$ ipython --no-banner

In [1]: import numpy as np

In [2]: import numpy.linalg as la

In [3]: np.set_printoptions(suppress=True, linewidth=140)

In [4]: K = np.array([[0.0, 4.0, -2.0], [0.0, 5.0, -3.0], [0.0, 6.0, -4.0]])

In [5]: U, s, Vh = la.svd(K)

In [6]: vecs = Vh[:(s > 1e-8).sum()]

In [7]: rng = np.random.default_rng(35462)

In [8]: vec = K[0] + 4 * K[1] + rng.integers(2) * np.eye(3)[0]

In [9]: print(vec)
[  1.  24. -14.]

In [10]: print(np.allclose(vecs.T @ vecs @ vec, vec))
False

In [11]: print(np.round(vecs.T @ vecs, 3) + 0)
[[0. 0. 0.]
 [0. 1. 0.]
 [0. 0. 1.]]

In [12]: F = np.loadtxt("block2.csv", delimiter=",")

In [13]: print(F)
[[ -0.445  10.601   2.733   2.64 ]
 [ -0.04    5.946   0.45    2.664]
 [ -0.221  10.563   0.949   4.271]
 [  1.22    4.414   3.714   0.631]
 [  2.237  -2.712  -0.892   1.636]
 [ -2.842   7.998  -0.337   1.248]
 [ -3.644  12.424  -2.06    4.087]
 [  4.757 -16.431   3.212  -5.681]
 [  4.773  -9.191   4.688  -3.289]
 [ -4.001   5.042  -2.037   0.184]]

In [14]: vec = np.array([-3, 1, 2, 0])

In [15]: rhs = F @ vec

In [16]: print(np.round(la.solve(F.T @ F, F.T @ rhs), 3) + 0)
[-3.  1.  2.  0.]

In [17]: rhs = rhs + 0.02 * rng.normal(size=10)

In [18]: print(rhs.round(3))
[ 17.399   6.955  13.128   8.179 -11.22   15.843  19.219 -24.23  -14.132  13.011]

In [19]: b, *_ = la.lstsq(F, rhs)

In [20]: print(np.round(F.T @ (rhs - F @ b), 3) + 0)
[0. 0. 0. 0.]

In [21]: print([round(float(la.norm(la.solve(F.T @ F + lam * np.eye(4), F.T @ rhs))), 2) for lam in (0, 1, 10, 100)])
[3.88, 2.77, 2.2, 1.39]

In [22]: print(np.round(la.norm(rhs - F @ b), 3))
0.039

In [23]: labels = F[:, 0] > np.median(F[:, 0])

In [24]: u = F[labels].mean(axis=0) - F[~labels].mean(axis=0)

In [25]: print((((F - F.mean(axis=0)) @ u > 0) == labels).mean())
0.8

In [26]: print(((F - F.mean(axis=0)) @ u > 0).astype(int))
[0 0 0 0 1 0 0 1 1 0]

In [27]: print(labels.astype(int))
[0 1 0 1 1 0 0 1 1 0]

In [28]: other = np.c_[F[:, :3] @ np.array([[0, 2, -3], [2, -1, -1], [2, 3, 2]]), np.array([0, -2, 0, -1, -2, 2, 2, 2, 1, 1])]

In [29]: print(other.round(3))
[[ 26.668  -3.292  -3.8     0.   ]
 [ 12.792  -4.676  -4.926  -2.   ]
 [ 23.024  -8.158  -8.002   0.   ]
 [ 16.256   9.168  -0.646  -1.   ]
 [ -7.208   4.51   -5.783  -2.   ]
 [ 15.322 -14.693  -0.146   2.   ]
 [ 20.728 -25.892  -5.612   2.   ]
 [-26.438  35.581   8.584   2.   ]
 [ -9.006  32.801   4.248   1.   ]
 [  6.01  -19.155   2.887   1.   ]]

In [30]: print(np.round(la.lstsq(F, other[:, 0])[0], 3) + 0)
[0. 2. 2. 0.]

In [31]: print(np.round(la.norm(la.qr(F)[0].T @ other, axis=0) ** 2 / ((other ** 2).sum(axis=0) + 1e-12), 3))
[1.    1.    1.    0.425]

In [32]: print(la.matrix_rank(np.c_[F, other]))
5

In [33]: E = np.loadtxt("m.csv", delimiter=",")

In [34]: print(E)
[[ 0.54   0.896  0.062]
 [ 2.551  3.552  0.985]
 [ 0.498  0.751  0.136]
 [ 2.364  3.364  1.023]
 [ 0.319  0.695  0.173]
 [-0.058 -0.028  0.111]
 [ 1.467  2.024  0.559]
 [-0.018  0.051  0.011]
 [ 1.     1.459  0.427]
 [ 0.077 -0.028  0.002]
 [ 0.851  1.496  0.469]
 [ 2.246  3.45   0.962]
 [ 0.056 -0.139 -0.046]
 [ 0.84   1.566  0.435]
 [ 1.399  2.048  0.49 ]
 [ 0.414  0.549  0.355]
 [-0.143 -0.143 -0.014]
 [ 0.061  0.213  0.107]
 [ 2.456  3.435  1.12 ]
 [ 0.439  0.743  0.069]
 [ 1.52   1.984  0.73 ]
 [ 2.156  2.688  0.813]
 [ 1.451  2.018  0.689]
 [ 0.358  0.478  0.204]
 [ 2.457  3.677  0.929]
 [ 1.957  2.579  0.887]]

In [35]: other = np.c_[E[:, :1] @ np.array([[-3]]), np.array([5, 7, -7, 1, -4, 2, 7, 2, -7, -1, -5, -7, -7, 6, 8, 4, -8, -1, -2, -2, 2, 7, -3, 5, 2, 0])]

In [36]: print(other.round(3))
[[-1.62   5.   ]
 [-7.653  7.   ]
 [-1.494 -7.   ]
 [-7.092  1.   ]
 [-0.957 -4.   ]
 [ 0.174  2.   ]
 [-4.401  7.   ]
 [ 0.054  2.   ]
 [-3.    -7.   ]
 [-0.231 -1.   ]
 [-2.553 -5.   ]
 [-6.738 -7.   ]
 [-0.168 -7.   ]
 [-2.52   6.   ]
 [-4.197  8.   ]
 [-1.242  4.   ]
 [ 0.429 -8.   ]
 [-0.183 -1.   ]
 [-7.368 -2.   ]
 [-1.317 -2.   ]
 [-4.56   2.   ]
 [-6.468  7.   ]
 [-4.353 -3.   ]
 [-1.074  5.   ]
 [-7.371  2.   ]
 [-5.871  0.   ]]

In [37]: print(np.round(la.norm(other - E @ la.lstsq(E, other)[0], axis=0), 3) + 0)
[ 0.    24.342]

In [38]: print(np.round(la.lstsq(E, other[:, 0])[0], 3) + 0)
[-3.  0.  0.]

In [39]: print(np.round(la.norm(la.qr(E)[0].T @ other, axis=0) ** 2 / ((other ** 2).sum(axis=0) + 1e-12), 3))
[1.    0.088]

In [40]: P = other @ la.solve(other.T @ other, other.T)

In [41]: print(la.matrix_rank(np.eye(26) - P))
24

In [42]: print(np.round(P @ other[:, 0], 3))
[-1.62  -7.653 -1.494 -7.092 -0.957  0.174 -4.401  0.054 -3.    -0.231 -2.553 -6.738 -0.168 -2.52  -4.197 -1.242  0.429 -0.183 -7.368
 -1.317 -4.56  -6.468 -4.353 -1.074 -7.371 -5.871]

In [43]: print(round(np.trace(P), 3))
2.0

In [44]: print(np.allclose(P @ P, P))
True

In [45]: other = E / np.sqrt((E ** 2).mean(axis=1, keepdims=True))

In [46]: print(np.round(la.norm(other, axis=1), 3))
[1.732 1.732 1.732 1.732 1.732 1.732 1.732 1.732 1.732 1.732 1.732 1.732 1.732 1.732 1.732 1.732 1.732 1.732 1.732 1.732 1.732 1.732 1.732
 1.732 1.732 1.732]

In [47]: print(other[6].round(3))
[0.992 1.369 0.378]

In [48]: print(la.matrix_rank(E - E.mean(axis=1, keepdims=True)))
2

In [49]: print(np.round(E.sum(axis=0), 3))
[27.258 39.378 11.688]

In [50]: print(round(float(la.norm(E)), 3))
12.645

In [51]: print(E.shape)
(26, 3)

In [52]: print(np.abs(E).max())
3.677

In [53]: print(np.round(E.mean(axis=0), 3))
[1.048 1.515 0.45 ]

In [54]: print(np.unravel_index(np.abs(E).argmax(), E.shape))
(np.int64(24), np.int64(1))

In [55]: print(np.round(la.svd(E, compute_uv=False), 3))
[12.627  0.528  0.407]

In [56]: other = np.array([[-9, 2, 6, -1, -6], [-4, 3, 5, -6, -9], [-2, -3, -1, 7, 2]])

In [57]: arr = other.T @ other

In [58]: print(arr)
[[101 -24 -72  19  86]
 [-24  22  30 -41 -45]
 [-72  30  62 -43 -83]
 [ 19 -41 -43  86  74]
 [ 86 -45 -83  74 121]]

In [59]: U, s, Vh = la.svd(arr)

In [60]: vecs = Vh[:(s > 1e-8).sum()]

In [61]: vec = arr[1] + 2 * arr[0] + rng.integers(2) * np.eye(5)[2]

In [62]: print(vec)
[ 178.  -26. -114.   -3.  127.]

In [63]: print(np.round(vecs.T @ vecs, 3))
[[ 0.769 -0.117 -0.371 -0.159 -0.036]
 [-0.117  0.25   0.141 -0.371  0.127]
 [-0.371  0.141  0.25  -0.117 -0.127]
 [-0.159 -0.371 -0.117  0.769  0.036]
 [-0.036  0.127 -0.127  0.036  0.964]]

In [64]: print(round(la.norm(vec - vecs.T @ vecs @ vec), 3))
0.0

In [65]: feats = np.load("out3.npy")

In [66]: print(feats.round(3))
[[-0.606  0.795]
 [ 0.795  0.606]]

In [67]: q = feats.astype(float).copy()

In [68]: for j in range(2):
    ...:     q[:, j] -= q[:, :j] @ (q[:, :j].T @ q[:, j])
    ...:     q[:, j] /= la.norm(q[:, j])
    ...: 

In [69]: print(np.round(q.T @ q, 3) + 0)
[[1. 0.]
 [0. 1.]]

In [70]: print(np.round(q.T @ feats, 3) + 0)
[[1. 0.]
 [0. 1.]]

In [71]: data = np.loadtxt("a.csv", delimiter=",")

In [72]: print(data)
[[-0.259 -0.506  1.368  1.875  0.918 -0.684]
 [ 1.     0.8   -0.8   -0.3   -1.2   -2.1  ]
 [-0.4   -0.7    1.3    1.9    0.9   -0.7  ]
 [ 0.    -0.4   -1.3    0.9   -3.1    0.6  ]]

In [73]: U, s, Vh = la.svd(data)

In [74]: print(np.argmax(s[:-1] / (s[1:] + 1e-6)) + 1)
3

In [75]: other = U[:, :3] @ np.diag(s[:3]) @ Vh[:3]

In [76]: print(round(float(la.norm(data - other, 2)), 3), round(s[3], 3))
0.155 0.155

In [77]: print(round(float(la.norm(data - other) / la.norm(data)), 3))
0.026

In [78]: print(la.matrix_rank(data, rtol=0.1))
3

In [79]: print(np.round(la.norm(data, 2) / la.norm(data), 3))
0.742

In [80]: print(la.cond(data) > 100)
False

In [81]: vec = np.array([2, 3, 0, 0, 0, 2])

In [82]: print(np.round(np.einsum("ij,j->i", data, vec), 3) + 0)
[-3.404  0.2   -4.3    0.   ]

In [83]: print(la.norm(data @ vec) <= la.norm(data, 2) * la.norm(vec) + 1e-9)
True

In [84]: print(np.round(data * vec, 3))
[[-0.518 -1.518  0.     0.     0.    -1.368]
 [ 2.     2.4   -0.    -0.    -0.    -4.2  ]
 [-0.8   -2.1    0.     0.     0.    -1.4  ]
 [ 0.    -1.2   -0.     0.    -0.     1.2  ]]

In [85]: print(data @ np.eye(6)[4])
[ 0.918 -1.2    0.9   -3.1  ]

In [86]: print(np.round(data @ np.ones(6), 3))
[ 2.712 -2.6    2.3   -3.3  ]

In [87]: mat = np.loadtxt("run15.csv", delimiter=",")

In [88]: print(mat)
[[ 0.  0.  2.]
 [ 0.  0. -2.]
 [ 0.  0.  0.]]

In [89]: print(np.round(la.pinv(mat), 3))
[[ 0.    0.    0.  ]
 [ 0.    0.    0.  ]
 [ 0.25 -0.25  0.  ]]

In [90]: print(mat.T @ mat)
[[0. 0. 0.]
 [0. 0. 0.]
 [0. 0. 8.]]

In [91]: print(mat @ mat.T)
[[ 4. -4.  0.]
 [-4.  4.  0.]
 [ 0.  0.  0.]]

In [92]: print(la.matrix_rank(mat, rtol=0.1))
1

In [93]: print(np.argsort(-la.norm(mat, axis=0).round(6), kind="stable")[:3])
[2 0 1]

In [94]: print(la.cond(mat) > 100)
True
